$ python -q
>>> import numpy as np
>>> np.set_printoptions(precision=2, suppress=True, linewidth=100)
>>> feats = np.loadtxt("a.csv", delimiter=",")
>>> print(feats)
[[ 2.  1.  1.  1.  0.  2.  2.]
 [ 5.  1.  4.  1.  0.  3.  3.]
 [ 7.  4.  7.  2.  2.  3.  6.]
 [ 8.  7.  8.  3.  4.  6.  6.]
 [ 9.  9.  8.  6.  6.  9.  8.]
 [11. 12. 10.  9.  9. 12.  8.]
 [14. 12. 10. 11. 10. 15.  9.]
 [14. 14. 12. 12. 11. 15. 11.]
 [17. 16. 14. 13. 14. 17. 11.]
 [18. 16. 17. 14. 17. 20. 11.]
 [21. 16. 18. 14. 17. 21. 14.]
 [22. 19. 21. 16. 18. 22. 17.]
 [25. 19. 24. 17. 18. 23. 19.]
 [28. 21. 24. 18. 21. 26. 21.]
 [30. 24. 27. 19. 21. 26. 23.]
 [31. 24. 30. 20. 24. 26. 24.]
 [33. 27. 32. 21. 26. 26. 26.]
 [34. 27. 35. 23. 28. 29. 26.]
 [36. 30. 35. 25. 31. 31. 27.]]
>>> d = np.linalg.norm(feats[:, None] - feats[None], axis=-1)
>>> np.flatnonzero(d[7] < d.mean() / 2)
array([ 4,  5,  6,  7,  8,  9, 10])
>>> print(d.mean(axis=1).argmax())
18
>>> (d + 1e9 * np.eye(19)).round(6).argmin(axis=1)
array([ 1,  0,  3,  2,  3,  6,  7,  6,  9, 10,  9, 12, 11, 14, 15, 14, 15, 16, 17])
>>> d[7].round(6).argsort(kind="stable")[:4]
array([7, 6, 8, 5])
>>> d.shape
(19, 19)
>>> Y = feats[0, 0] * feats[1:] - np.outer(feats[1:, 0], feats[0])
>>> Y
array([[  0.,  -3.,   3.,  -3.,   0.,  -4.,  -4.],
       [  0.,   1.,   7.,  -3.,   4.,  -8.,  -2.],
       [  0.,   6.,   8.,  -2.,   8.,  -4.,  -4.],
       [  0.,   9.,   7.,   3.,  12.,   0.,  -2.],
       [  0.,  13.,   9.,   7.,  18.,   2.,  -6.],
       [  0.,  10.,   6.,   8.,  20.,   2., -10.],
       [  0.,  14.,  10.,  10.,  22.,   2.,  -6.],
       [  0.,  15.,  11.,   9.,  28.,   0., -12.],
       [  0.,  14.,  16.,  10.,  34.,   4., -14.],
       [  0.,  11.,  15.,   7.,  34.,   0., -14.],
       [  0.,  16.,  20.,  10.,  36.,   0., -10.],
       [  0.,  13.,  23.,   9.,  36.,  -4., -12.],
       [  0.,  14.,  20.,   8.,  42.,  -4., -14.],
       [  0.,  18.,  24.,   8.,  42.,  -8., -14.],
       [  0.,  17.,  29.,   9.,  48., -10., -14.],
       [  0.,  21.,  31.,   9.,  52., -14., -14.],
       [  0.,  20.,  36.,  12.,  56., -10., -16.],
       [  0.,  24.,  34.,  14.,  62., -10., -18.]])
>>> np.linalg.matrix_rank(Y), np.linalg.matrix_rank(feats)
(np.int64(6), np.int64(7))
>>> np.flatnonzero(~Y.round(6).any(axis=1))
array([], dtype=int64)
>>> np.linalg.matrix_rank(Y, rtol=0.1)
np.int64(2)
>>> np.argsort(-np.linalg.norm(Y, axis=0).round(6), kind="stable")[:3]
array([4, 2, 1])
>>> np.round(np.linalg.norm(Y, 2) / np.linalg.norm(Y), 2)
np.float64(0.99)
>>> np.linalg.cond(Y) > 100
np.True_
>>> [round(float(x), 2) for x in np.linalg.svd(Y, compute_uv=False)[:3]]
[192.56, 24.65, 11.15]
>>> Y = np.array([[1, -2, 3, 5], [-4, 5, 0, -2], [5, -4, 5, 0], [2, 5, -2, 2]])
>>> mat = np.tril(Y)
>>> mat
array([[ 1,  0,  0,  0],
       [-4,  5,  0,  0],
       [ 5, -4,  5,  0],
       [ 2,  5, -2,  2]])
>>> W1 = np.array([[1, 0], [1, 1], [0, 0], [1, 0]])
>>> beta = np.array([1, 0])
>>> hid = np.maximum(mat @ W1 + beta, 0)
>>> print(np.linalg.matrix_rank(hid))
2
>>> (hid > 0).mean(axis=0)
array([1. , 0.5])
>>> C = np.array([[1, 2, 1], [2, 3, 0]])
>>> hid @ C
array([[ 2,  4,  2],
       [12, 19,  2],
       [ 2,  4,  2],
       [20, 35, 10]])
>>> print(np.round(np.linalg.det(mat.T), 2))
50.0
>>> np.kron(np.eye(2, dtype=int), mat)
array([[ 1,  0,  0,  0,  0,  0,  0,  0],
       [-4,  5,  0,  0,  0,  0,  0,  0],
       [ 5, -4,  5,  0,  0,  0,  0,  0],
       [ 2,  5, -2,  2,  0,  0,  0,  0],
       [ 0,  0,  0,  0,  1,  0,  0,  0],
       [ 0,  0,  0,  0, -4,  5,  0,  0],
       [ 0,  0,  0,  0,  5, -4,  5,  0],
       [ 0,  0,  0,  0,  2,  5, -2,  2]])
>>> evals, V = np.linalg.eig(mat)
>>> print(np.sort(np.linalg.eigvals(mat.T)))
[1. 2. 5. 5.]
>>> np.sort(np.linalg.eigvals(np.linalg.inv(mat)))
array([0.2-0.j, 0.2+0.j, 0.5+0.j, 1. +0.j])
>>> evals
array([2., 5., 5., 1.])
>>> np.sort(np.linalg.eigvals(mat @ mat))
array([ 1.,  4., 25., 25.])
>>> W0 = np.loadtxt("dump.csv", delimiter=",")
>>> W0
array([[-0.5 ,  0.5 , -1.3 ,  0.4 , -0.9 , -0.2 , -0.3 ,  1.3 ],
       [ 0.  , -1.  ,  1.  , -1.8 , -0.1 ,  0.9 ,  1.3 , -0.2 ],
       [-0.74,  0.9 , -1.22,  0.75, -0.96, -0.43, -0.32,  1.27],
       [ 0.3 ,  0.  , -0.4 ,  1.2 , -0.6 ,  0.2 ,  0.8 ,  0.3 ],
       [ 0.2 ,  0.2 , -1.6 , -0.8 ,  0.1 ,  0.4 ,  1.2 ,  0.3 ],
       [ 0.5 , -0.3 ,  0.9 , -2.4 , -0.3 , -0.8 , -0.1 ,  1.1 ],
       [ 0.4 ,  1.4 , -0.4 ,  0.9 ,  0.6 ,  0.2 ,  3.5 , -0.5 ]])
>>> U, s, VT = np.linalg.svd(W0)
>>> s
array([4.52, 4.15, 3.  , 1.59, 1.36, 0.81, 0.07])
>>> Y = U[:, :6] @ np.diag(s[:6]) @ VT[:6]
>>> round(float(np.linalg.norm(W0 - Y) / np.linalg.norm(W0)), 2)
0.01
>>> print(np.linalg.matrix_rank(W0, rtol=0.05))
6
>>> Y.round(2) + 0
array([[-0.5 ,  0.5 , -1.31,  0.39, -0.93, -0.22, -0.3 ,  1.27],
       [ 0.  , -1.  ,  1.  , -1.8 , -0.1 ,  0.9 ,  1.3 , -0.2 ],
       [-0.74,  0.9 , -1.21,  0.76, -0.93, -0.41, -0.32,  1.3 ],
       [ 0.3 ,  0.  , -0.4 ,  1.2 , -0.59,  0.2 ,  0.8 ,  0.31],
       [ 0.2 ,  0.2 , -1.6 , -0.8 ,  0.11,  0.41,  1.2 ,  0.31],
       [ 0.5 , -0.3 ,  0.9 , -2.4 , -0.3 , -0.8 , -0.1 ,  1.1 ],
       [ 0.4 ,  1.4 , -0.4 ,  0.9 ,  0.59,  0.2 ,  3.5 , -0.51]])
>>> np.linalg.matrix_rank(Y)
np.int64(6)
>>> J = np.load("run6.npy")
>>> J
array([[0, 1, 1],
       [1, 0, 0],
       [1, 0, 0]])
>>> # row 2 repeats row 1
>>> evals, V = np.linalg.eigh(J)
>>> np.round(np.linalg.svd(J, compute_uv=False), 2) + 0
array([1.41, 1.41, 0.  ])
>>> print(evals.sum(), np.trace(J))
0.0 0
>>> print(np.round(V @ np.diag(evals) @ V.T, 2) + 0)
[[0. 1. 1.]
 [1. 0. 0.]
 [1. 0. 0.]]
>>> np.round(V.T @ J @ V, 2) + 0
array([[-1.41,  0.  ,  0.  ],
       [ 0.  ,  0.  ,  0.  ],
       [ 0.  ,  0.  ,  1.41]])
>>> np.linalg.eigvalsh(J @ J)
array([0., 2., 2.])
>>> m1 = np.load("sample6.npy")
>>> m1
array([[ 0, -1, -3, -2,  1,  2,  1],
       [ 1,  0,  4,  0, -1,  3,  1],
       [ 3, -4,  0,  3,  2,  0, -3],
       [ 2,  0, -3,  0,  2,  4, -3],
       [-1,  1, -2, -2,  0,  0, -2],
       [-2, -3,  0, -4,  0,  0, -3],
       [-1, -1,  3,  3,  2,  3,  0]])
>>> np.allclose(m1, m1.T)
False
>>> np.trace(m1)
np.int64(0)
>>> (m1 - m1.T) / 2
array([[ 0., -1., -3., -2.,  1.,  2.,  1.],
       [ 1.,  0.,  4.,  0., -1.,  3.,  1.],
       [ 3., -4.,  0.,  3.,  2.,  0., -3.],
       [ 2.,  0., -3.,  0.,  2.,  4., -3.],
       [-1.,  1., -2., -2.,  0.,  0., -2.],
       [-2., -3.,  0., -4.,  0.,  0., -3.],
       [-1., -1.,  3.,  3.,  2.,  3.,  0.]])
>>> F = np.load("mat.npy")
>>> F
array([[3., 1., 3., 0., 0., 0.],
       [3., 0., 0., 1., 0., 0.],
       [0., 1., 1., 0., 0., 0.],
       [3., 3., 2., 3., 0., 0.],
       [0., 0., 0., 0., 5., 8.],
       [0., 0., 0., 0., 8., 7.]])
>>> # 2 groups of indices that never mix
>>> np.round(np.linalg.norm(F[5], 1), 2), round(np.linalg.norm(F[5], np.inf), 2)
(np.float64(15.0), np.float64(8.0))
>>> round(np.linalg.norm(F, 1), 2), round(np.linalg.norm(F, np.inf), 2)
(np.float64(15.0), np.float64(15.0))
>>> F[5] @ F[4]
np.float64(96.0)
>>> np.round(np.linalg.norm(F, 2), 2)
np.float64(14.06)
